>>> import numpy as np
>>> np.set_printoptions(suppress=True, linewidth=140)
>>> r0 = np.array([1, 1, 3, 3, 0, 1, 2])
>>> M = np.array([np.roll(r0, i) for i in range(7)])
>>> M
array([[1, 1, 3, 3, 0, 1, 2],
       [2, 1, 1, 3, 3, 0, 1],
       [1, 2, 1, 1, 3, 3, 0],
       [0, 1, 2, 1, 1, 3, 3],
       [3, 0, 1, 2, 1, 1, 3],
       [3, 3, 0, 1, 2, 1, 1],
       [1, 3, 3, 0, 1, 2, 1]])
>>> rng = np.random.default_rng(2499)
>>> labels = rng.permutation(7)
>>> labels
array([2, 3, 4, 0, 6, 1, 5])
>>> other = M[labels][:, labels]
>>> np.round(np.linalg.det(other), 2), round(float(np.linalg.det(M[labels])), 2)
(np.float64(1243.0), 1243.0)
>>> np.diag(other)
array([1, 1, 1, 1, 1, 1, 1])
>>> other
array([[1, 1, 3, 1, 0, 2, 3],
       [2, 1, 1, 0, 3, 1, 3],
       [1, 2, 1, 3, 3, 0, 1],
       [3, 3, 0, 1, 2, 1, 1],
       [3, 0, 1, 1, 1, 3, 2],
       [1, 3, 3, 2, 1, 1, 0],
       [0, 1, 2, 3, 1, 3, 1]])
>>> np.round(np.fft.fft(M[0]), 2)
array([11.  +0.j  , -0.72-2.47j, -1.4 +4.19j,  0.12-0.93j,  0.12+0.93j, -1.4 -4.19j, -0.72+2.47j])
>>> (M @ M)[0]
array([11, 20, 19, 13, 19, 24, 15])
>>> labels = rng.permutation(7)
>>> other = M[:, labels] * rng.choice([-1, 1], 7)
>>> other
array([[-1, -3,  0, -1, -2,  1, -3],
       [-1, -1, -3,  0, -1,  2, -3],
       [-2, -1, -3, -3,  0,  1, -1],
       [-1, -2, -1, -3, -3,  0, -1],
       [ 0, -1, -1, -1, -3,  3, -2],
       [-3,  0, -2, -1, -1,  3, -1],
       [-3, -3, -1, -2, -1,  1,  0]])
>>> left, _, Vh = np.linalg.svd(M.T @ other)
>>> labels
array([1, 2, 4, 5, 6, 0, 3])
>>> np.round(np.linalg.lstsq(M, other)[0], 2) + 0
array([[ 0.,  0.,  0.,  0.,  0.,  1.,  0.],
       [-1.,  0.,  0.,  0.,  0.,  0.,  0.],
       [ 0., -1.,  0.,  0.,  0.,  0.,  0.],
       [ 0.,  0.,  0.,  0.,  0.,  0., -1.],
       [ 0.,  0., -1.,  0.,  0.,  0.,  0.],
       [ 0.,  0.,  0., -1.,  0.,  0.,  0.],
       [ 0.,  0.,  0.,  0., -1.,  0.,  0.]])
>>> r0 = np.array([2, -9, 8, 3, -2, -2, -5])
>>> other = M + np.outer(r0, np.eye(7)[4])
>>> np.linalg.matrix_rank(np.linalg.inv(other) - np.linalg.inv(M), tol=1e-8)
np.int64(1)
>>> m1 = np.load("run2.npy")
>>> m1
array([[ 6., -1., -6.,  8.,  2.],
       [-1.,  6.,  4.,  8.,  0.],
       [-8.,  6.,  2.,  4.,  2.],
       [ 1., -5., -1., -9.,  2.],
       [ 0.,  0.,  0.,  0.,  0.]])
>>> ang = np.radians(42)
>>> R = np.eye(5)
>>> R[1, 1] = R[0, 0] = np.cos(ang)
>>> R[1, 0], R[0, 1] = -np.sin(ang), np.sin(ang)
>>> R.round(2)
array([[ 0.74,  0.67,  0.  ,  0.  ,  0.  ],
       [-0.67,  0.74,  0.  ,  0.  ,  0.  ],
       [ 0.  ,  0.  ,  1.  ,  0.  ,  0.  ],
       [ 0.  ,  0.  ,  0.  ,  1.  ,  0.  ],
       [ 0.  ,  0.  ,  0.  ,  0.  ,  1.  ]])
>>> other = m1 @ R.T
>>> np.round(np.abs(other - m1).max(axis=0), 2)
array([6.07, 3.81, 0.  , 0.  , 0.  ])
>>> np.allclose(np.linalg.norm(m1, axis=1), np.linalg.norm(other, axis=1))
True
>>> np.round(np.linalg.svd(m1, compute_uv=False), 2), np.round(np.linalg.svd(other, compute_uv=False), 2)
(array([17.31, 12.81,  5.  ,  2.26,  0.  ]), array([17.31, 12.81,  5.  ,  2.26,  0.  ]))
>>> P = np.triu(np.array([[-1, 1, 0, -2, -1],
...     [-3, 0, 3, -3, -1],
...     [-5, -3, -2, 1, 3],
...     [2, -4, 5, 5, 5],
...     [5, -1, -3, 4, 1]]), 1) + np.eye(5)
>>> other = P @ m1 @ np.linalg.inv(P)
>>> np.round(np.linalg.det(other), 2)
np.float64(0.0)
>>> np.trace(other), np.trace(m1)
(np.float64(5.0), np.float64(5.0))
>>> np.einsum("ii->", m1)
np.float64(5.0)
>>> np.round(np.linalg.eigvals(m1), 2)
array([13.17,  0.85, -1.67, -7.35,  0.  ])
>>> np.round(np.poly(m1), 2)
array([   1.,   -5., -103.,  -71.,  138.,    0.])
>>> round(float(np.linalg.det(2 * m1)), 2), np.round(np.linalg.det(m1), 2)
(0.0, np.float64(0.0))
>>> round(float(np.linalg.eigvals(m1).sum().real), 2)
5.0
>>> np.einsum("ij,ji->", m1, m1)
np.float64(231.0)
>>> np.round(np.linalg.det(m1[::-1]), 2)
np.float64(0.0)
>>> np.kron(np.eye(2, dtype=int), m1)
array([[ 6., -1., -6.,  8.,  2.,  0., -0., -0.,  0.,  0.],
       [-1.,  6.,  4.,  8.,  0., -0.,  0.,  0.,  0.,  0.],
       [-8.,  6.,  2.,  4.,  2., -0.,  0.,  0.,  0.,  0.],
       [ 1., -5., -1., -9.,  2.,  0., -0., -0., -0.,  0.],
       [ 0.,  0.,  0.,  0.,  0.,  0.,  0.,  0.,  0.,  0.],
       [ 0., -0., -0.,  0.,  0.,  6., -1., -6.,  8.,  2.],
       [-0.,  0.,  0.,  0.,  0., -1.,  6.,  4.,  8.,  0.],
       [-0.,  0.,  0.,  0.,  0., -8.,  6.,  2.,  4.,  2.],
       [ 0., -0., -0., -0.,  0.,  1., -5., -1., -9.,  2.],
       [ 0.,  0.,  0.,  0.,  0.,  0.,  0.,  0.,  0.,  0.]])
>>> x0 = np.array([-1, -2, -2, 1, 2])
>>> m1 @ (2 * x0)
array([ 40., -22.,   0.,  12.,   0.])
>>> m1 * x0
array([[ -6.,   2.,  12.,   8.,   4.],
       [  1., -12.,  -8.,   8.,   0.],
       [  8., -12.,  -4.,   4.,   4.],
       [ -1.,  10.,   2.,  -9.,   4.],
       [ -0.,  -0.,  -0.,   0.,   0.]])
>>> (m1 @ x0).argmax()
np.int64(0)
>>> m1 @ x0
array([ 20., -11.,   0.,   6.,   0.])
>>> W0 = np.loadtxt("case16.csv", delimiter=",")
>>> W0
array([[-0.3 ,  0.  , -0.18,  0.1 ,  0.2 , -0.5 ],
       [-2.4 ,  0.7 ,  0.56,  0.5 , -0.6 , -1.1 ],
       [ 0.1 , -0.7 , -1.77,  0.4 ,  1.8 , -0.9 ],
       [-1.5 , -0.1 , -1.01,  1.2 ,  0.9 ,  1.5 ],
       [-0.9 ,  1.  ,  0.38,  0.1 , -0.3 , -0.2 ],
       [ 0.2 ,  0.  ,  3.06,  0.8 , -2.7 , -0.6 ],
       [ 0.1 ,  1.2 ,  1.69, -1.7 , -1.6 ,  0.3 ],
       [-0.8 , -0.7 ,  0.8 , -0.2 , -0.8 , -0.2 ],
       [ 0.2 , -0.3 , -0.92,  0.4 ,  1.  , -1.2 ],
       [-2.5 ,  0.6 , -0.04,  0.6 ,  0.2 ,  0.4 ],
       [ 0.4 ,  0.9 , -0.62, -1.4 ,  0.8 ,  2.  ],
       [ 0.6 ,  0.7 , -2.29,  0.3 ,  2.2 ,  0.5 ],
       [ 0.3 ,  1.1 , -1.04,  0.6 ,  1.1 , -1.2 ],
       [-0.1 ,  1.2 ,  2.5 ,  0.9 , -2.6 , -1.1 ],
       [-0.6 ,  0.8 , -0.7 , -1.1 ,  0.7 ,  3.  ],
       [-1.8 , -0.5 ,  0.77, -0.9 , -0.8 , -2.  ],
       [ 1.1 , -1.2 , -0.76,  0.1 ,  0.8 ,  1.4 ],
       [-0.1 ,  0.6 ,  1.27,  0.8 , -1.2 , -1.3 ],
       [-0.2 , -0.9 ,  1.77, -1.1 , -1.6 ,  0.7 ],
       [ 0.3 , -1.5 ,  0.24, -1.1 , -0.1 ,  0.3 ],
       [-2.7 ,  0.3 ,  0.1 ,  0.8 ,  0.  , -0.8 ],
       [-0.1 ,  0.1 , -2.67,  0.8 ,  2.7 , -0.2 ],
       [-0.6 , -1.6 , -0.33, -1.  ,  0.2 , -0.7 ],
       [ 0.7 , -1.1 ,  1.05,  0.6 , -1.1 , -0.3 ],
       [-0.2 , -0.7 , -0.14,  0.9 ,  0.3 ,  2.8 ],
       [ 0.3 ,  0.3 , -1.71, -0.9 ,  1.7 ,  0.5 ],
       [ 0.9 ,  1.7 ,  0.59,  0.3 , -0.5 ,  2.1 ],
       [ 0.7 , -0.9 ,  0.25,  1.1 , -0.2 , -0.6 ],
       [ 1.  , -0.5 ,  0.89,  0.8 , -0.8 , -1.1 ],
       [-0.8 ,  0.5 ,  0.07, -0.2 , -0.2 , -0.4 ],
       [-0.2 ,  1.7 , -0.85,  1.3 ,  0.8 ,  1.2 ],
       [-1.3 , -0.5 ,  1.29,  0.  , -1.3 ,  1.5 ],
       [-0.5 ,  1.  ,  1.29,  2.2 , -1.3 , -0.5 ],
       [ 1.2 ,  0.9 , -0.31,  0.1 ,  0.4 ,  0.5 ],
       [-0.4 , -0.9 ,  0.7 ,  0.2 , -0.8 , -0.3 ],
       [-1.3 ,  0.8 , -0.32,  0.  ,  0.2 , -1.  ],
       [ 0.6 ,  0.6 , -0.22,  0.6 ,  0.1 , -1.4 ],
       [-0.8 , -0.7 , -0.41, -1.1 ,  0.5 ,  1.  ]])
>>> np.linalg.matrix_rank(W0, rtol=0.1)
np.int64(5)
>>> np.round(np.abs(np.linalg.svd(W0)[2][-1]), 2) + 0
array([0.  , 0.  , 0.7 , 0.  , 0.72, 0.02])
>>> Xc = W0 - W0.mean(axis=0)
>>> vecs = np.linalg.svd(Xc)[2][:5]
>>> other = Xc - Xc @ vecs.T @ vecs
>>> np.round((Xc @ vecs.T).std(axis=0), 2)
array([1.72, 1.19, 0.96, 0.94, 0.73])
>>> np.round(np.cov(Xc @ vecs.T, rowvar=False), 2) + 0
array([[3.05, 0.  , 0.  , 0.  , 0.  ],
       [0.  , 1.44, 0.  , 0.  , 0.  ],
       [0.  , 0.  , 0.95, 0.  , 0.  ],
       [0.  , 0.  , 0.  , 0.9 , 0.  ],
       [0.  , 0.  , 0.  , 0.  , 0.54]])
>>> E = np.load("data.npy")
>>> E
array([[4., 1., 0., 0.],
       [0., 4., 1., 0.],
       [0., 0., 4., 1.],
       [0., 0., 0., 4.]])
>>> x0 = np.array([8, 7, 5, 6])
>>> y = E @ x0
>>> y
array([39., 33., 26., 24.])
>>> np.round(np.linalg.solve(E, E[:, 3]), 2)
array([0., 0., 0., 1.])
>>> np.round(np.linalg.solve(E, y + E[:, 2]), 2)
array([8., 7., 6., 6.])
>>> q = E.astype(float).copy()
>>> for j in range(4):
...     q[:, j] -= q[:, :j] @ (q[:, :j].T @ q[:, j])
...     q[:, j] /= np.linalg.norm(q[:, j])
... 
>>> q.T @ q
array([[1., 0., 0., 0.],
       [0., 1., 0., 0.],
       [0., 0., 1., 0.],
       [0., 0., 0., 1.]])
>>> q.T @ E
array([[4., 1., 0., 0.],
       [0., 4., 1., 0.],
       [0., 0., 4., 1.],
       [0., 0., 0., 4.]])
>>> blk = np.stack([E, -1 * E, E[::-1]])
>>> np.linalg.matrix_rank(blk.reshape(3, -1))
np.int64(2)
>>> blk.sum(axis=0)
array([[0., 0., 0., 4.],
       [0., 0., 4., 1.],
       [0., 4., 1., 0.],
       [4., 1., 0., 0.]])
>>> w, vecs = np.linalg.eig(E)
>>> np.round(np.sort(np.linalg.eigvals(np.linalg.inv(E))), 2)
array([0.25, 0.25, 0.25, 0.25])
>>> np.round(np.sort(np.linalg.eigvals(E.T)), 2)
array([4., 4., 4., 4.])
>>> mat = np.eye(6, dtype=int)[rng.permutation(6)] * np.array([7, 6, 1, 0, 7, 5])
>>> mat
array([[0, 0, 0, 0, 7, 0],
       [0, 6, 0, 0, 0, 0],
       [0, 0, 0, 0, 0, 0],
       [0, 0, 1, 0, 0, 0],
       [0, 0, 0, 0, 0, 5],
       [7, 0, 0, 0, 0, 0]])
>>> # looks like rank 5
>>> left, s, Vh = np.linalg.svd(mat)
>>> vecs = Vh[:(s > 1e-8).sum()]
>>> x0 = mat[5] + 2 * mat[4] + rng.integers(2) * np.eye(6)[4]
>>> x0
array([ 7.,  0.,  0.,  0.,  0., 10.])
>>> np.allclose(vecs.T @ vecs @ x0, x0)
True
>>> vecs.T @ vecs
array([[1., 0., 0., 0., 0., 0.],
       [0., 1., 0., 0., 0., 0.],
       [0., 0., 1., 0., 0., 0.],
       [0., 0., 0., 0., 0., 0.],
       [0., 0., 0., 0., 1., 0.],
       [0., 0., 0., 0., 0., 1.]])
>>> left, s, Vh = np.linalg.svd(mat)
>>> np.argmax(s[:-1] / (s[1:] + 1e-6)) + 1
np.int64(5)
>>> s
array([7., 7., 6., 5., 1., 0.])
>>> other = left[:, :5] @ np.diag(s[:5]) @ Vh[:5]
>>> round(float(np.linalg.norm(mat - other) / np.linalg.norm(mat)), 2)
0.0
>>> np.abs(mat - other).max()
np.float64(0.0)
>>> np.round(np.linalg.norm(mat - other, 2), 2), s[5]
(np.float64(0.0), np.float64(0.0))
>>> rank = np.linalg.matrix_rank(mat)
>>> rank
np.int64(5)
>>> null = np.linalg.svd(mat)[2][rank:].T
>>> [int(np.linalg.matrix_rank(np.delete(mat, i, axis=0))) for i in range(6)]
[4, 4, 5, 4, 4, 4]
>>> np.linalg.matrix_rank(mat.T @ mat), np.linalg.matrix_rank(mat @ mat.T)
(np.int64(5), np.int64(5))
>>> [int(np.linalg.matrix_rank(mat[:i])) for i in range(1, len(mat) + 1)]
[1, 2, 2, 3, 4, 5]
>>> [int(np.linalg.matrix_rank(mat[:, :j + 1])) for j in range(6)]
[1, 2, 3, 3, 4, 5]
>>> null @ null.T
array([[0., 0., 0., 0., 0., 0.],
       [0., 0., 0., 0., 0., 0.],
       [0., 0., 0., 0., 0., 0.],
       [0., 0., 0., 1., 0., 0.],
       [0., 0., 0., 0., 0., 0.],
       [0., 0., 0., 0., 0., 0.]])
>>> null.shape
(6, 1)
>>> np.allclose(mat @ null, 0)
True
